>>> import numpy as np
>>> np.set_printoptions(suppress=True, linewidth=120)
>>> E = np.array([[1.26, 0.18, 2.7, -1.98, -1.62, 1.98],
...     [0.1, -0.52, -1.64, 0.99, 1.05, -1.43],
...     [1.16, -0.32, 0.8, -0.78, -0.42, 0.38],
...     [-0.24, 0.16, 0.16, -0.04, -0.12, 0.2],
...     [-1.46, 0.86, 0.58, 0.0, -0.48, 0.88],
...     [-1.44, 0.62, -0.22, 0.49, 0.03, 0.19],
...     [-0.76, 0.62, 0.9, -0.37, -0.63, 0.97],
...     [-1.46, 0.18, -1.78, 1.46, 1.02, -1.14],
...     [-1.15, 0.03, -1.79, 1.39, 1.05, -1.23],
...     [0.55, -0.65, -1.35, 0.7, 0.9, -1.3]])
>>> # rank 2
>>> Uu, sv, Vt = np.linalg.svd(E)
>>> evecs = Vt[:(sv > 1e-8).sum()]
>>> rng = np.random.default_rng(166)
>>> x = E[2] + 3 * E[6] + rng.integers(2) * np.eye(6)[5]
>>> x.round(2)
array([-1.12,  1.54,  3.5 , -1.89, -2.31,  4.29])
>>> np.round(evecs.T @ evecs, 2)
array([[ 0.75, -0.33,  0.07, -0.23,  0.01, -0.13],
       [-0.33,  0.18,  0.08,  0.03, -0.07,  0.15],
       [ 0.07,  0.08,  0.39, -0.26, -0.24,  0.32],
       [-0.23,  0.03, -0.26,  0.22,  0.15, -0.16],
       [ 0.01, -0.07, -0.24,  0.15,  0.16, -0.21],
       [-0.13,  0.15,  0.32, -0.16, -0.21,  0.31]])
>>> Uu, sv, Vt = np.linalg.svd(E)
>>> sv.round(2) + 0
array([7.21, 3.51, 0.  , 0.  , 0.  , 0.  ])
>>> np.argmax(sv[:-1] / (sv[1:] + 1e-6)) + 1
np.int64(2)
>>> other = Uu[:, :2] @ np.diag(sv[:2]) @ Vt[:2]
>>> np.linalg.matrix_rank(other)
np.int64(2)
>>> np.linalg.matrix_rank(E, rtol=0.05)
np.int64(2)
>>> other.round(2) + 0
array([[ 1.26,  0.18,  2.7 , -1.98, -1.62,  1.98],
       [ 0.1 , -0.52, -1.64,  0.99,  1.05, -1.43],
       [ 1.16, -0.32,  0.8 , -0.78, -0.42,  0.38],
       [-0.24,  0.16,  0.16, -0.04, -0.12,  0.2 ],
       [-1.46,  0.86,  0.58,  0.  , -0.48,  0.88],
       [-1.44,  0.62, -0.22,  0.49,  0.03,  0.19],
       [-0.76,  0.62,  0.9 , -0.37, -0.63,  0.97],
       [-1.46,  0.18, -1.78,  1.46,  1.02, -1.14],
       [-1.15,  0.03, -1.79,  1.39,  1.05, -1.23],
       [ 0.55, -0.65, -1.35,  0.7 ,  0.9 , -1.3 ]])
